% ipython --no-banner

In [1]: import numpy as np

In [2]: np.set_printoptions(suppress=True, linewidth=140)

In [3]: rnd = lambda a: np.round(a, 3) + 0

In [4]: F = np.array([[0, 0, 0, 0, 0],
   ...:     [0, 0, 0, 0, 0],
   ...:     [0, 0, 0, 1, 0],
   ...:     [0, 0, 1, 0, 0],
   ...:     [0, 0, 0, 0, 0]])

In [5]: F
Out[5]: 
array([[0, 0, 0, 0, 0],
       [0, 0, 0, 0, 0],
       [0, 0, 0, 1, 0],
       [0, 0, 1, 0, 0],
       [0, 0, 0, 0, 0]])

In [6]: evals, V = np.linalg.eigh(F)

In [7]: x0 = np.array([0, 5, -5, 3, -5])

In [8]: x0 @ F @ x0
Out[8]: np.int64(-30)

In [9]: rnd(V * np.abs(evals) @ V.T)
Out[9]: 
array([[0., 0., 0., 0., 0.],
       [0., 0., 0., 0., 0.],
       [0., 0., 1., 0., 0.],
       [0., 0., 0., 1., 0.],
       [0., 0., 0., 0., 0.]])

In [10]: rnd(np.linalg.eigvalsh(F[1:, 1:]))
Out[10]: array([-1.,  0.,  0.,  1.])

In [11]: print(np.abs(F).sum(axis=1).max(), np.abs(evals).max())
1 1.0

In [12]: print(F @ F)
[[0 0 0 0 0]
 [0 0 0 0 0]
 [0 0 1 0 0]
 [0 0 0 1 0]
 [0 0 0 0 0]]

In [13]: print(F.sum(axis=0))
[0 0 1 1 0]

In [14]: low = np.diag(F.sum(axis=1)) - F

In [15]: print(low @ np.ones(5))
[0. 0. 0. 0. 0.]

In [16]: np.linalg.matrix_rank(low)
Out[16]: np.int64(1)

In [17]: (np.linalg.eigvalsh(low) < 1e-8).sum()
Out[17]: np.int64(4)

In [18]: rnd(np.linalg.norm(F, 2) / np.linalg.norm(F))
Out[18]: np.float64(0.707)

In [19]: [round(float(x), 3) for x in np.linalg.svd(F, compute_uv=False)[:3]]
Out[19]: [1.0, 1.0, 0.0]
